$ ipython --no-banner

In [1]: import numpy as np

In [2]: np.set_printoptions(suppress=True, linewidth=120)

In [3]: J = np.load("sample11.npy")

In [4]: print(J)
[[-7.08 -2.22  6.    1.04 -2.05]
 [ 3.97 -2.99 -2.03 -3.06  2.09]
 [-3.03 -2.04  5.97  0.21  3.16]
 [-1.03  2.81  3.94  2.03 -1.92]
 [-6.15 -2.12  8.07  1.06  2.93]]

In [5]: print([round(float(x), 2) for x in np.linalg.svd(J, compute_uv=False)[:3]])
[16.47, 7.41, 4.05]

In [6]: rng = np.random.default_rng(8)

In [7]: z = rng.permutation(5)

In [8]: print(z)
[3 0 1 2 4]

In [9]: B = J[z][:, z]

In [10]: print(np.diag(B))
[ 2.03 -7.08 -2.99  5.97  2.93]

In [11]: print(np.allclose(B, J))
False

In [12]: u, r1 = J[0], J[1]

In [13]: print(np.round(u @ u, 2))
96.34

In [14]: pr = (u @ r1) / (u @ u) * u

In [15]: print(np.round((r1 - pr) @ u, 2))
-0.0

In [16]: print(pr.round(2))
[ 3.02  0.95 -2.56 -0.44  0.87]

In [17]: print(np.round(r1 - pr, 2))
[ 0.95 -3.94  0.53 -2.62  1.22]

In [18]: x = np.array([3, 0, -3, -1, -3])

In [19]: rhs = J @ x

In [20]: print(rhs.round(2))
[-34.13  14.79 -36.69 -11.18 -52.51]

In [21]: print(np.round(np.linalg.solve(J, rhs), 2) + 0)
[ 3.  0. -3. -1. -3.]

In [22]: print(np.round(np.linalg.solve(J, J[:, 1]), 2) + 0)
[0. 1. 0. 0. 0.]

In [23]: print(np.round(np.linalg.solve(J, rhs + J[:, 0]), 2) + 0)
[ 4.  0. -3. -1. -3.]

In [24]: print(np.round(np.linalg.solve(J, -1 * rhs), 2) + 0)
[-3.  0.  3.  1.  3.]

In [25]: U, s, Vt = np.linalg.svd(J)

In [26]: print(np.argmax(s[:-1] / (s[1:] + 1e-6)) + 1)
4

In [27]: B = U[:, :4] @ np.diag(s[:4]) @ Vt[:4]

In [28]: print(B.round(2))
[[-7.08 -2.21  6.    1.03 -2.05]
 [ 3.98 -3.   -2.03 -3.04  2.09]
 [-3.05 -2.    5.97  0.15  3.16]
 [-1.03  2.8   3.94  2.04 -1.92]
 [-6.13 -2.15  8.07  1.11  2.93]]

In [29]: print(np.linalg.matrix_rank(B))
4

In [30]: Z = np.array([[1.1, 0.5, 1.5, 1.5], [0.9, -0.3, 0.5, 0.0], [0.2, 0.3, -1.0, -0.5]])

In [31]: A = np.array([[6, -7, -8],
    ...:     [7, 0, -4],
    ...:     [8, -6, 6],
    ...:     [4, 1, 7],
    ...:     [3, 3, -7],
    ...:     [-9, -3, -5],
    ...:     [-4, 2, -4],
    ...:     [8, 9, 5],
    ...:     [5, -8, -9],
    ...:     [-4, -2, 0],
    ...:     [2, -1, -6],
    ...:     [3, -7, -6],
    ...:     [-7, -8, 5],
    ...:     [9, -5, 1],
    ...:     [-5, 8, 0],
    ...:     [-8, -2, -4],
    ...:     [-8, 5, -3],
    ...:     [9, -9, 9],
    ...:     [4, -6, 7],
    ...:     [5, 3, 2],
    ...:     [3, -2, 0],
    ...:     [4, 3, -9],
    ...:     [1, 6, -8],
    ...:     [7, -9, 1],
    ...:     [4, 3, 8],
    ...:     [3, -8, -7],
    ...:     [-5, 1, 2],
    ...:     [-1, 0, 0],
    ...:     [-4, 3, -2],
    ...:     [-7, 6, -6]]) @ Z + 0.1 * rng.normal(size=(30, 4))

In [32]: print(A.round(2))
[[ -1.44   2.66  13.27  12.98]
 [  6.8    2.39  14.6   12.64]
 [  4.68   7.59   3.09   9.15]
 [  6.63   3.86  -0.5    2.64]
 [  4.52  -1.53  13.04   8.03]
 [-13.76  -5.06 -10.01 -11.02]
 [ -3.42  -3.78  -1.18  -3.84]
 [ 17.81   2.58  11.49   9.65]
 [ -3.55   2.36  12.66  11.91]
 [ -6.45  -1.52  -6.88  -6.08]
 [ -0.05  -0.63   8.5    6.  ]
 [ -4.11   1.9    6.91   7.48]
 [-14.01   0.41 -19.62 -13.12]
 [  5.81   6.3   10.06  13.25]
 [  1.78  -4.91  -3.49  -7.57]
 [-11.29  -4.63  -8.82 -10.03]
 [ -4.94  -6.44  -6.44 -10.48]
 [  3.74   9.84   0.03   9.19]
 [  0.38   5.95  -3.84   2.56]
 [  8.54   1.99   7.24   6.54]
 [  1.63   2.05   3.68   4.55]
 [  5.3   -1.69  16.54  10.45]
 [  4.88  -3.86  12.45   5.52]
 [ -0.33   6.51   5.07   9.97]
 [  8.64   3.44  -0.41   1.85]
 [ -5.33   1.76   7.51   7.99]
 [ -4.31  -2.    -8.98  -8.63]
 [ -1.19  -0.49  -1.44  -1.63]
 [ -2.03  -3.64  -2.58  -4.91]
 [ -3.33  -7.11  -1.53  -7.37]]

In [33]: P = A @ np.linalg.solve(A.T @ A, A.T)

In [34]: print(np.round(np.linalg.eigvalsh(P), 2) + 0)
[0. 0. 0. 0. 0. 0. 0. 0. 0. 0. 0. 0. 0. 0. 0. 0. 0. 0. 0. 0. 0. 0. 0. 0. 0. 0. 1. 1. 1. 1.]

In [35]: print(np.allclose(P @ P, P))
True
